>>> import numpy as np
>>> np.set_printoptions(precision=1, suppress=True, linewidth=160)
>>> X = np.array([[3, 0, 0, 0], [0, -1, 0, 0], [0, 0, 1, 0], [0, 0, 0, -3]])
>>> X
array([[ 3,  0,  0,  0],
       [ 0, -1,  0,  0],
       [ 0,  0,  1,  0],
       [ 0,  0,  0, -3]])
>>> hat = np.triu(np.array([[-3, 3, -3, -2], [2, -2, -2, 3], [-3, 0, -1, 2], [1, -1, -2, -1]]), 1) + np.eye(4)
>>> other = hat @ X @ np.linalg.inv(hat)
>>> other
array([[  3., -12., -18.,  84.],
       [  0.,  -1.,  -4.,   2.],
       [  0.,   0.,   1.,  -8.],
       [  0.,   0.,   0.,  -3.]])
>>> hat @ X - X @ hat
array([[  0., -12.,   6.,  12.],
       [  0.,   0.,  -4.,  -6.],
       [  0.,   0.,   0.,  -8.],
       [  0.,   0.,   0.,   0.]])
>>> round(np.linalg.det(other), 1)
np.float64(9.0)
>>> np.sort(np.linalg.eigvals(X).real)
array([-3., -1.,  1.,  3.])
>>> np.flatnonzero(np.linalg.matrix_power((X != 0) + (X.T != 0) + np.eye(4), 4)[3])
array([3])
>>> X @ X
array([[9, 0, 0, 0],
       [0, 1, 0, 0],
       [0, 0, 1, 0],
       [0, 0, 0, 9]])
>>> (X != 0).astype(int)
array([[1, 0, 0, 0],
       [0, 1, 0, 0],
       [0, 0, 1, 0],
       [0, 0, 0, 1]])
>>> w, evecs = np.linalg.eigh(X)
>>> x0 = np.array([3, -3, 2, -3])
>>> np.linalg.eigvalsh(X[1:, 1:])
array([-3., -1.,  1.])
>>> np.abs(X).sum(axis=1).max(), np.abs(w).max()
(np.int64(3), np.float64(3.0))
>>> evecs * np.maximum(w, 0) @ evecs.T
array([[3., 0., 0., 0.],
       [0., 0., 0., 0.],
       [0., 0., 1., 0.],
       [0., 0., 0., 0.]])
>>> np.round(x0 @ X @ x0 / (x0 @ x0), 1), w[0], w[-1]
(np.float64(-0.2), np.float64(-3.0), np.float64(3.0))
>>> x0 @ X @ x0
np.int64(-5)
>>> r0 = np.array([0, 1, 0])
>>> J = np.array([np.roll(r0, i) for i in range(3)])
>>> J
array([[0, 1, 0],
       [0, 0, 1],
       [1, 0, 0]])
>>> J[:, 2] @ J[:, 1]
np.int64(0)
>>> J.T @ J
array([[1, 0, 0],
       [0, 1, 0],
       [0, 0, 1]])
>>> np.linalg.svd(J, compute_uv=False)
array([1., 1., 1.])
